$ ipython --no-banner

In [1]: import numpy as np

In [2]: np.set_printoptions(precision=1, suppress=True, linewidth=160)

In [3]: A2 = np.array([[1, 0, 0, 1, 0, 1],
   ...:     [1, 1, 1, 0, 0, 2],
   ...:     [2, 0, 1, 2, 2, 1],
   ...:     [1, 2, 2, 0, 2, 1],
   ...:     [0, 0, 2, 1, 1, 2],
   ...:     [2, 1, 1, 0, 0, 1]])

In [4]: basis = np.array([[3, -2], [3, 0]])

In [5]: feats = np.block([[A2, np.array([[8, 0], [1, 1], [5, 8], [7, 3], [7, 6], [1, 9]])], [np.zeros((2, 6)), basis]])

In [6]: feats
Out[6]: 
array([[ 1.,  0.,  0.,  1.,  0.,  1.,  8.,  0.],
       [ 1.,  1.,  1.,  0.,  0.,  2.,  1.,  1.],
       [ 2.,  0.,  1.,  2.,  2.,  1.,  5.,  8.],
       [ 1.,  2.,  2.,  0.,  2.,  1.,  7.,  3.],
       [ 0.,  0.,  2.,  1.,  1.,  2.,  7.,  6.],
       [ 2.,  1.,  1.,  0.,  0.,  1.,  1.,  9.],
       [ 0.,  0.,  0.,  0.,  0.,  0.,  3., -2.],
       [ 0.,  0.,  0.,  0.,  0.,  0.,  3.,  0.]])

In [7]: A2 = np.array([[3, 0], [1, 6], [7, 5], [2, 8], [7, 8], [8, 2], [2, 9], [1, 8]])

In [8]: A2.T @ feats.T
Out[8]: 
array([[ 29.,  30.,  57.,  58.,  59.,  33.,   4.,   6.],
       [ 82.,  32., 148., 127., 141.,  94.,  11.,  27.]])

In [9]: np.linalg.matrix_rank(feats @ A2)
Out[9]: np.int64(2)

In [10]: np.einsum("ik,kj->ij", feats, A2)
Out[10]: 
array([[ 29.,  82.],
       [ 30.,  32.],
       [ 57., 148.],
       [ 58., 127.],
       [ 59., 141.],
       [ 33.,  94.],
       [  4.,  11.],
       [  6.,  27.]])

In [11]: np.einsum("ij,ij->i", feats, feats)
Out[11]: array([ 67.,   9., 103.,  72.,  95.,  89.,  13.,   9.])

In [12]: rng = np.random.default_rng(67)

In [13]: idx = rng.permutation(8)

In [14]: idx
Out[14]: array([2, 3, 6, 5, 7, 4, 1, 0])

In [15]: A2 = feats[idx][:, idx]

In [16]: np.round(np.linalg.det(A2), 1), round(float(np.linalg.det(feats[idx])), 1)
Out[16]: (np.float64(48.0), -48.0)

In [17]: np.diag(A2)
Out[17]: array([1., 0., 3., 1., 0., 1., 1., 1.])

In [18]: np.trace(A2)
Out[18]: np.float64(8.0)

In [19]: np.sort(np.abs(np.linalg.eigvals(A2)))
Out[19]: array([0.4, 1. , 1. , 1.7, 2. , 2.4, 2.4, 5.6])

In [20]: Q, vecs = np.linalg.qr(feats[:, :6])[0], np.linalg.qr(feats[:, 6:])[0]

In [21]: sigma = np.linalg.svd(Q.T @ vecs, compute_uv=False)

In [22]: sigma
Out[22]: array([1. , 0.9])

In [23]: round(np.linalg.norm(Q @ Q.T - vecs @ vecs.T, 2), 1)
Out[23]: np.float64(1.0)
